$ python -q
>>> import numpy as np
>>> import numpy.linalg as la
>>> np.set_printoptions(precision=3, suppress=True, linewidth=160)
>>> rd = lambda a: np.round(a, 3) + 0
>>> X = np.load("layer3.npy")
>>> X
array([[ 9,  9,  0,  0,  0,  0],
       [ 4,  5,  0,  0,  0,  0],
       [ 1, -2,  0,  0,  0,  0],
       [ 0,  0,  9,  9,  0,  0],
       [ 0,  0,  4,  5,  0,  0],
       [ 0,  0,  1, -2,  0,  0],
       [ 0,  0,  0,  0,  9,  9],
       [ 0,  0,  0,  0,  4,  5],
       [ 0,  0,  0,  0,  1, -2]])
>>> M2 = np.c_[X[:, :2] @ np.array([[0, 0], [6, 4]]), np.array([1, 4, 8, 2, 1, 9, 4, 1, 5])]
>>> M2
array([[ 54,  36,   1],
       [ 30,  20,   4],
       [-12,  -8,   8],
       [  0,   0,   2],
       [  0,   0,   1],
       [  0,   0,   9],
       [  0,   0,   4],
       [  0,   0,   1],
       [  0,   0,   5]])
>>> rd(la.norm(la.qr(X)[0].T @ M2, axis=0) ** 2 / ((M2 ** 2).sum(axis=0) + 1e-12))
array([1.   , 1.   , 0.829])
>>> rd(la.lstsq(X, M2[:, 0])[0])
array([0., 6., 0., 0., 0., 0.])
>>> rd(la.norm(X[5] - X[4]))
np.float64(7.616)
>>> rd(la.norm(X[5], 1)), rd(la.norm(X[5], np.inf))
(np.float64(3.0), np.float64(2.0))
>>> rd(la.norm(X, axis=1))
array([12.728,  6.403,  2.236, 12.728,  6.403,  2.236, 12.728,  6.403,  2.236])
>>> la.norm(X, axis=1).argmax()
np.int64(0)
>>> hat = X @ la.solve(X.T @ X, X.T)
>>> np.allclose(hat @ hat, hat)
True
>>> rd(hat)
array([[ 0.827,  0.359,  0.12 ,  0.   ,  0.   ,  0.   ,  0.   ,  0.   ,  0.   ],
       [ 0.359,  0.255, -0.248,  0.   ,  0.   ,  0.   ,  0.   ,  0.   ,  0.   ],
       [ 0.12 , -0.248,  0.917,  0.   ,  0.   ,  0.   ,  0.   ,  0.   ,  0.   ],
       [ 0.   ,  0.   ,  0.   ,  0.827,  0.359,  0.12 ,  0.   ,  0.   ,  0.   ],
       [ 0.   ,  0.   ,  0.   ,  0.359,  0.255, -0.248,  0.   ,  0.   ,  0.   ],
       [ 0.   ,  0.   ,  0.   ,  0.12 , -0.248,  0.917,  0.   ,  0.   ,  0.   ],
       [ 0.   ,  0.   ,  0.   ,  0.   ,  0.   ,  0.   ,  0.827,  0.359,  0.12 ],
       [ 0.   ,  0.   ,  0.   ,  0.   ,  0.   ,  0.   ,  0.359,  0.255, -0.248],
       [ 0.   ,  0.   ,  0.   ,  0.   ,  0.   ,  0.   ,  0.12 , -0.248,  0.917]])
>>> vec = np.array([-3, 3, -3, -3, 3, 0])
>>> rhs = X @ vec
>>> rhs
array([  0,   3,  -9, -54, -27,   3,  27,  12,   3])
>>> rd(la.solve(X.T @ X, X.T @ rhs))
array([-3.,  3., -3., -3.,  3.,  0.])
>>> rd(la.pinv(X) @ X)
array([[1., 0., 0., 0., 0., 0.],
       [0., 1., 0., 0., 0., 0.],
       [0., 0., 1., 0., 0., 0.],
       [0., 0., 0., 1., 0., 0.],
       [0., 0., 0., 0., 1., 0.],
       [0., 0., 0., 0., 0., 1.]])
>>> rd(la.lstsq(X, rhs)[0])
array([-3.,  3., -3., -3.,  3.,  0.])
>>> rng = np.random.default_rng(8045)
>>> rhs = rhs + 0.3 * rng.normal(size=9)
>>> rd(rhs)
array([ -0.33 ,   2.42 ,  -8.588, -53.784, -27.075,   2.678,  26.591,  11.977,   3.205])
>>> b, *_ = la.lstsq(X, rhs)
>>> rd(la.norm(rhs - X @ b))
np.float64(0.406)
>>> rd(X.T @ (rhs - X @ b))
array([0., 0., 0., 0., 0., 0.])
>>> [round(float(la.norm(la.solve(X.T @ X + lam * np.eye(6), X.T @ rhs))), 2) for lam in (0, 1, 10, 100)]
[6.58, 6.03, 4.72, 3.15]
>>> W = np.array([[-2, 0, 1, -1],
...     [-1, -2, 0, -1],
...     [-2, -1, 2, -1],
...     [2, 2, -1, 2],
...     [-1, -2, 0, 2],
...     [2, -1, 1, -1]])
>>> b = np.array([-1, -1, 1, 1])
>>> H = np.maximum(X @ W + b, 0)
>>> rd((H > 0).mean(axis=0))
array([0.333, 0.333, 0.889, 0.667])
>>> H
array([[ 0,  0, 10,  0],
       [ 0,  0,  5,  0],
       [ 0,  3,  2,  2],
       [ 0,  8, 10, 10],
       [ 1,  5,  4,  7],
       [ 0,  0,  5,  0],
       [ 8,  0, 10, 10],
       [ 5,  0,  6,  4],
       [ 0,  0,  0,  5]])
>>> W2 = np.array([[-2, 3, -3], [3, -3, 2], [-1, 2, 0], [1, 1, -1]])
>>> W @ W2
array([[ 2, -5,  7],
       [-5,  2,  0],
       [-2,  0,  5],
       [ 5,  0, -4],
       [-2,  5, -3],
       [-9, 10, -7]])
>>> M2 = np.array([[1, 2, 2], [0, 2, -3], [0, 0, 2]])
>>> M2[-1] = M2[0]
>>> m1 = M2 + 0.3 * np.eye(3)
>>> m1
array([[ 1.3,  2. ,  2. ],
       [ 0. ,  2.3, -3. ],
       [ 1. ,  2. ,  2.3]])
>>> vec = np.array([0, 3, 3])
>>> rhs = m1 @ vec
>>> b, lr = np.zeros(3), 1 / la.norm(m1, 2) ** 2
>>> for i in range(30):
...     b -= lr * m1.T @ (m1 @ b - rhs)
...     if i % 10 == 0: print(i, round(la.norm(m1 @ b - rhs), 3))
... 
0 1.698
10 0.367
20 0.357
>>> rd(la.cond(m1))
np.float64(18.709)
>>> rd(b)
array([1.323, 2.581, 2.684])
>>> np.argsort(-la.norm(m1, axis=0).round(6), kind="stable")[:3]
array([2, 1, 0])
>>> [round(float(x), 3) for x in la.svd(m1, compute_uv=False)[:3]]
[4.575, 3.644, 0.245]
>>> rd(la.norm(m1, 2) / la.norm(m1))
np.float64(0.782)
>>> la.matrix_rank(m1, rtol=0.1)
np.int64(2)
>>> U, sv, Vt = la.svd(m1)
>>> np.argmax(sv[:-1] / (sv[1:] + 1e-6)) + 1
np.int64(2)
>>> rd(sv)
array([4.575, 3.644, 0.245])
>>> M2 = U[:, :2] @ np.diag(sv[:2]) @ Vt[:2]
>>> rd(np.abs(m1 - M2).max())
np.float64(0.162)
>>> rd(la.norm(m1 - M2, 2)), rd(sv[2])
(np.float64(0.245), np.float64(0.245))
